$ ipython --no-banner

In [1]: import numpy as np

In [2]: np.set_printoptions(precision=3, suppress=True, linewidth=200)

In [3]: B = np.array([[0.0], [2.1], [-0.4], [0.4]])

In [4]: C = np.array([[0.1, -0.6, -0.3, 0.0]])

In [5]: A = B @ C

In [6]: print(A)
[[ 0.    0.    0.    0.  ]
 [ 0.21 -1.26 -0.63  0.  ]
 [-0.04  0.24  0.12  0.  ]
 [ 0.04 -0.24 -0.12  0.  ]]

In [7]: print(np.allclose(A @ A.T, A.T @ A))
False

In [8]: np.round(np.sort(np.abs(np.linalg.eigvals(A))), 3) + 0
Out[8]: array([0.  , 0.  , 0.  , 1.14])

In [9]: print(round(np.trace(A), 3))
-1.14

In [10]: (A + A.T) / 2
Out[10]: 
array([[ 0.   ,  0.105, -0.02 ,  0.02 ],
       [ 0.105, -1.26 , -0.195, -0.12 ],
       [-0.02 , -0.195,  0.12 , -0.06 ],
       [ 0.02 , -0.12 , -0.06 ,  0.   ]])

In [11]: print(np.linalg.matrix_power(A, 3))
[[ 0.     0.     0.     0.   ]
 [ 0.273 -1.637 -0.819  0.   ]
 [-0.052  0.312  0.156  0.   ]
 [ 0.052 -0.312 -0.156  0.   ]]

In [12]: B = np.array([[5, 0, 4, 2], [1, 1, 1, 4], [5, 5, 2, 1], [1, 4, 1, 0]])

In [13]: C = np.array([[3, 3], [2, 2]])

In [14]: data = np.block([[B, np.array([[-2, 2], [-1, -2], [2, 2], [2, 1]])], [np.zeros((2, 4)), C]])

In [15]: data
Out[15]: 
array([[ 5.,  0.,  4.,  2., -2.,  2.],
       [ 1.,  1.,  1.,  4., -1., -2.],
       [ 5.,  5.,  2.,  1.,  2.,  2.],
       [ 1.,  4.,  1.,  0.,  2.,  1.],
       [ 0.,  0.,  0.,  0.,  3.,  3.],
       [ 0.,  0.,  0.,  0.,  2.,  2.]])

In [16]: left, sv, Vh = np.linalg.svd(data)

In [17]: vecs = Vh[:(sv > 1e-8).sum()]

In [18]: rng = np.random.default_rng(8319)

In [19]: x0 = data[2] + -1 * data[4] + rng.integers(2) * np.eye(6)[0]

In [20]: x0
Out[20]: array([ 6.,  5.,  2.,  1., -1., -1.])

In [21]: np.diag(vecs.T @ vecs)
Out[21]: array([0.978, 0.913, 0.77 , 0.951, 0.694, 0.694])

In [22]: print(np.allclose(vecs.T @ vecs @ x0, x0))
False

In [23]: vecs.T @ vecs
Out[23]: 
array([[ 0.978,  0.044, -0.071,  0.033, -0.082,  0.082],
       [ 0.044,  0.913,  0.141, -0.065,  0.163, -0.163],
       [-0.071,  0.141,  0.77 ,  0.106, -0.265,  0.265],
       [ 0.033, -0.065,  0.106,  0.951,  0.122, -0.122],
       [-0.082,  0.163, -0.265,  0.122,  0.694,  0.306],
       [ 0.082, -0.163,  0.265, -0.122,  0.306,  0.694]])

In [24]: print([round(float(x), 3) for x in np.linalg.svd(data, compute_uv=False)[:3]])
[10.47, 6.886, 4.684]

In [25]: round(np.linalg.norm(data, 2) / np.linalg.norm(data), 3)
Out[25]: np.float64(0.762)

In [26]: np.argsort(-np.linalg.norm(data, axis=0).round(6), kind="stable")[:3]
Out[26]: array([0, 1, 4])

In [27]: def softmax(z):
    ...:     e = np.exp(z - z.max(axis=-1, keepdims=True))
    ...:     return e / e.sum(axis=-1, keepdims=True)
    ...: 

In [28]: softmax(data[4])
Out[28]: array([0.023, 0.023, 0.023, 0.023, 0.455, 0.455])

In [29]: att = data @ data.T / np.sqrt(6)

In [30]: softmax(att)[4] @ data
Out[30]: array([0.384, 0.445, 0.167, 0.073, 2.832, 2.813])

In [31]: np.round(softmax(att + np.triu(np.full(att.shape, -np.inf), 1)), 3) + 0
Out[31]: 
array([[1.   , 0.   , 0.   , 0.   , 0.   , 0.   ],
       [0.025, 0.975, 0.   , 0.   , 0.   , 0.   ],
       [0.   , 0.   , 1.   , 0.   , 0.   , 0.   ],
       [0.   , 0.   , 0.983, 0.017, 0.   , 0.   ],
       [0.001, 0.   , 0.078, 0.023, 0.899, 0.   ],
       [0.005, 0.   , 0.132, 0.058, 0.673, 0.132]])

In [32]: (data + data.T) / 2
Out[32]: 
array([[ 5. ,  0.5,  4.5,  1.5, -1. ,  1. ],
       [ 0.5,  1. ,  3. ,  4. , -0.5, -1. ],
       [ 4.5,  3. ,  2. ,  1. ,  1. ,  1. ],
       [ 1.5,  4. ,  1. ,  0. ,  1. ,  0.5],
       [-1. , -0.5,  1. ,  1. ,  3. ,  2.5],
       [ 1. , -1. ,  1. ,  0.5,  2.5,  2. ]])

In [33]: np.linalg.matrix_power(data, 4)
Out[33]: 
array([[4055., 2628., 2758., 2080.,  266., 1504.],
       [1584., 1176., 1092.,  849.,   29.,  431.],
       [3890., 2424., 2659., 2275.,  323., 1462.],
       [1469.,  951., 1009.,  940.,  186.,  569.],
       [   0.,    0.,    0.,    0.,  375.,  375.],
       [   0.,    0.,    0.,    0.,  250.,  250.]])

In [34]: np.sort(np.abs(np.linalg.eigvals(data)))
Out[34]: array([0.   , 1.47 , 3.344, 3.49 , 5.   , 9.616])

In [35]: np.allclose(data @ data.T, data.T @ data)
Out[35]: False

In [36]: (data - data.T) / 2
Out[36]: 
array([[ 0. , -0.5, -0.5,  0.5, -1. ,  1. ],
       [ 0.5,  0. , -2. ,  0. , -0.5, -1. ],
       [ 0.5,  2. ,  0. ,  0. ,  1. ,  1. ],
       [-0.5,  0. ,  0. ,  0. ,  1. ,  0.5],
       [ 1. ,  0.5, -1. , -1. ,  0. ,  0.5],
       [-1. ,  1. , -1. , -0.5, -0.5,  0. ]])

In [37]: data @ data
Out[37]: 
array([[47., 28., 30., 14.,  0., 18.],
       [15., 22., 11.,  7.,  0., -1.],
       [41., 19., 30., 32.,  1., 15.],
       [14.,  9., 10., 19.,  4.,  4.],
       [ 0.,  0.,  0.,  0., 15., 15.],
       [ 0.,  0.,  0.,  0., 10., 10.]])

In [38]: print(np.allclose(data, data.T))
False

In [39]: E = np.array([[-3, -2, -1, -2, -2, -2, -1, 0],
    ...:     [3, -1, 2, -3, 3, -1, 0, 3],
    ...:     [-1, 0, 1, 3, 1, 0, 1, 0]])

In [40]: E[:, 2] = -2 * E[:, 1]

In [41]: E
Out[41]: 
array([[-3, -2,  4, -2, -2, -2, -1,  0],
       [ 3, -1,  2, -3,  3, -1,  0,  3],
       [-1,  0,  0,  3,  1,  0,  1,  0]])

In [42]: B = E / np.linalg.norm(E, axis=1, keepdims=True)

In [43]: cov = B @ B.T

In [44]: np.argwhere(np.triu(np.abs(cov) > 0.95, 1))
Out[44]: array([], shape=(0, 2), dtype=int64)

In [45]: cov[2]
Out[45]: array([-0.267, -0.401,  1.   ])

In [46]: (np.abs(cov) > 0.9).astype(int)
Out[46]: 
array([[1, 0, 0],
       [0, 1, 0],
       [0, 0, 1]])

In [47]: x0 = np.array([3, 3, -3, -3, 2, 3, 0, 0])

In [48]: E * x0
Out[48]: 
array([[ -9,  -6, -12,   6,  -4,  -6,   0,   0],
       [  9,  -3,  -6,   9,   6,  -3,   0,   0],
       [ -3,   0,   0,  -9,   2,   0,   0,   0]])

In [49]: print(E @ (2 * x0))
[-62  24 -20]

In [50]: np.einsum("ij,j->i", E, x0)
Out[50]: array([-31,  12, -10])

In [51]: np.linalg.norm(E @ x0) <= np.linalg.norm(E, 2) * np.linalg.norm(x0) + 1e-9
Out[51]: np.True_

In [52]: E @ x0
Out[52]: array([-31,  12, -10])

In [53]: left, sv, Vh = np.linalg.svd(E, full_matrices=False)

In [54]: np.cumsum(sv ** 2) / np.sum(sv ** 2)
Out[54]: array([0.502, 0.909, 1.   ])

In [55]: np.round(left.T @ left, 3) + 0
Out[55]: 
array([[1., 0., 0.],
       [0., 1., 0.],
       [0., 0., 1.]])

In [56]: print(sv / sv[0])
[1.    0.901 0.426]

In [57]: np.allclose(left * sv @ Vh, E)
Out[57]: True

In [58]: sv
Out[58]: array([6.939, 6.253, 2.958])

In [59]: left.shape, sv.shape, Vh.shape
Out[59]: ((3, 3), (3,), (3, 8))

In [60]: B = E + rng.integers(-2, 3, (3, 2)) @ rng.integers(-2, 3, (2, 8))

In [61]: B
Out[61]: 
array([[-3,  2,  4, -4, -4, -4, -4,  3],
       [ 3, -2,  5, -7, -1,  1,  0,  3],
       [-1, -2,  2,  1, -1,  2,  2, -1]])

In [62]: print(np.round(np.linalg.svd(B - E, compute_uv=False), 3) + 0)
[8.034 7.032 0.   ]

In [63]: print(np.abs(B - E).sum(axis=1))
[16 14 12]

In [64]: X = np.loadtxt("data.csv", delimiter=",")

In [65]: X
Out[65]: 
array([[-0.6  , -0.777,  0.8  , -1.   ,  0.6  , -0.9  , -1.   ],
       [ 0.7  ,  0.428, -0.4  , -2.2  ,  0.7  , -0.5  , -1.1  ],
       [ 0.2  ,  1.199, -1.2  , -0.8  ,  0.1  , -0.7  ,  0.3  ],
       [ 0.6  ,  0.708, -0.7  , -0.2  ,  0.1  ,  1.6  , -0.5  ],
       [ 1.4  ,  1.105, -1.1  , -0.3  ,  0.6  , -0.4  ,  0.6  ],
       [ 0.4  , -0.69 ,  0.7  ,  1.3  ,  0.2  ,  2.   ,  1.7  ],
       [ 0.1  ,  0.705, -0.7  ,  0.3  , -1.3  ,  0.9  ,  0.6  ],
       [ 0.6  ,  1.178, -1.2  , -0.6  , -0.7  ,  0.   , -1.1  ],
       [-0.5  ,  0.478, -0.5  , -0.4  ,  1.8  ,  1.9  ,  1.2  ],
       [ 0.6  , -0.887,  0.9  , -0.3  ,  1.1  , -0.5  ,  1.8  ],
       [ 0.9  ,  0.339, -0.3  ,  1.3  ,  0.6  , -0.8  , -0.6  ],
       [-1.9  ,  0.494, -0.5  , -0.5  ,  0.8  ,  2.7  ,  0.6  ],
       [-0.2  , -1.219,  1.2  , -1.7  , -1.6  ,  0.9  , -1.2  ],
       [ 0.2  , -0.721,  0.7  ,  0.6  ,  0.6  ,  0.4  , -2.1  ],
       [-0.8  ,  0.209, -0.2  ,  0.1  , -1.3  , -0.1  , -1.3  ],
       [ 0.2  , -0.119,  0.1  ,  0.1  ,  1.4  ,  0.9  ,  0.5  ],
       [ 0.3  , -1.212,  1.2  , -1.4  ,  1.7  , -0.7  ,  2.1  ],
       [ 0.7  ,  0.798, -0.8  ,  0.8  ,  1.1  , -0.3  , -0.5  ],
       [-1.4  ,  0.686, -0.7  ,  0.9  , -0.7  , -1.7  , -1.   ]])

In [66]: print([round(float(x), 3) for x in np.linalg.svd(X, compute_uv=False)[:3]])
[6.257, 5.096, 4.841]

In [67]: left, sv, Vh = np.linalg.svd(X)

In [68]: np.argmax(sv[:-1] / (sv[1:] + 1e-6)) + 1
Out[68]: np.int64(6)

In [69]: sv
Out[69]: array([6.257, 5.096, 4.841, 4.179, 3.369, 3.061, 0.05 ])

In [70]: B = left[:, :6] @ np.diag(sv[:6]) @ Vh[:6]

In [71]: round(np.abs(X - B).max(), 3)
Out[71]: np.float64(0.015)

In [72]: round(np.linalg.norm(X - B) / np.linalg.norm(X), 3)
Out[72]: np.float64(0.004)

In [73]: r0 = np.array([0, 3, 0, 3])

In [74]: g = np.array([7, 3, 1, 5, 9, 5, 9])

In [75]: K = r0[:, None] + g[None, :]

In [76]: K
Out[76]: 
array([[ 7,  3,  1,  5,  9,  5,  9],
       [10,  6,  4,  8, 12,  8, 12],
       [ 7,  3,  1,  5,  9,  5,  9],
       [10,  6,  4,  8, 12,  8, 12]])

In [77]: left, sv, Vh = np.linalg.svd(K)

In [78]: vecs = Vh[:(sv > 1e-8).sum()]

In [79]: x0 = K[2] + 2 * K[1] + rng.integers(2) * np.eye(7)[5]

In [80]: x0
Out[80]: array([27., 15.,  9., 21., 33., 21., 33.])

In [81]: np.diag(vecs.T @ vecs)
Out[81]: array([0.181, 0.266, 0.532, 0.149, 0.362, 0.149, 0.362])

In [82]: print(np.count_nonzero(K))
28

In [83]: np.abs(K).max()
Out[83]: np.int64(12)

In [84]: print(np.unravel_index(np.abs(K).argmax(), K.shape))
(np.int64(1), np.int64(4))

In [85]: W0 = np.load("w.npy")

In [86]: W0
Out[86]: 
array([[0.321, 0.321, 0.321, 0.107],
       [0.321, 0.321, 0.321, 0.107],
       [0.321, 0.321, 0.321, 0.107],
       [0.107, 0.107, 0.107, 0.036]])

In [87]: left, sv, Vh = np.linalg.svd(W0)

In [88]: print(sv.round(3) + 0)
[1. 0. 0. 0.]

In [89]: np.argmax(sv[:-1] / (sv[1:] + 1e-6)) + 1
Out[89]: np.int64(1)

In [90]: B = left[:, :1] @ np.diag(sv[:1]) @ Vh[:1]

In [91]: round(np.abs(W0 - B).max(), 3)
Out[91]: np.float64(0.0)

In [92]: B
Out[92]: 
array([[0.321, 0.321, 0.321, 0.107],
       [0.321, 0.321, 0.321, 0.107],
       [0.321, 0.321, 0.321, 0.107],
       [0.107, 0.107, 0.107, 0.036]])

In [93]: np.linalg.matrix_rank(B)
Out[93]: np.int64(1)

In [94]: round(np.linalg.norm(W0 - B) / np.linalg.norm(W0), 3)
Out[94]: np.float64(0.0)
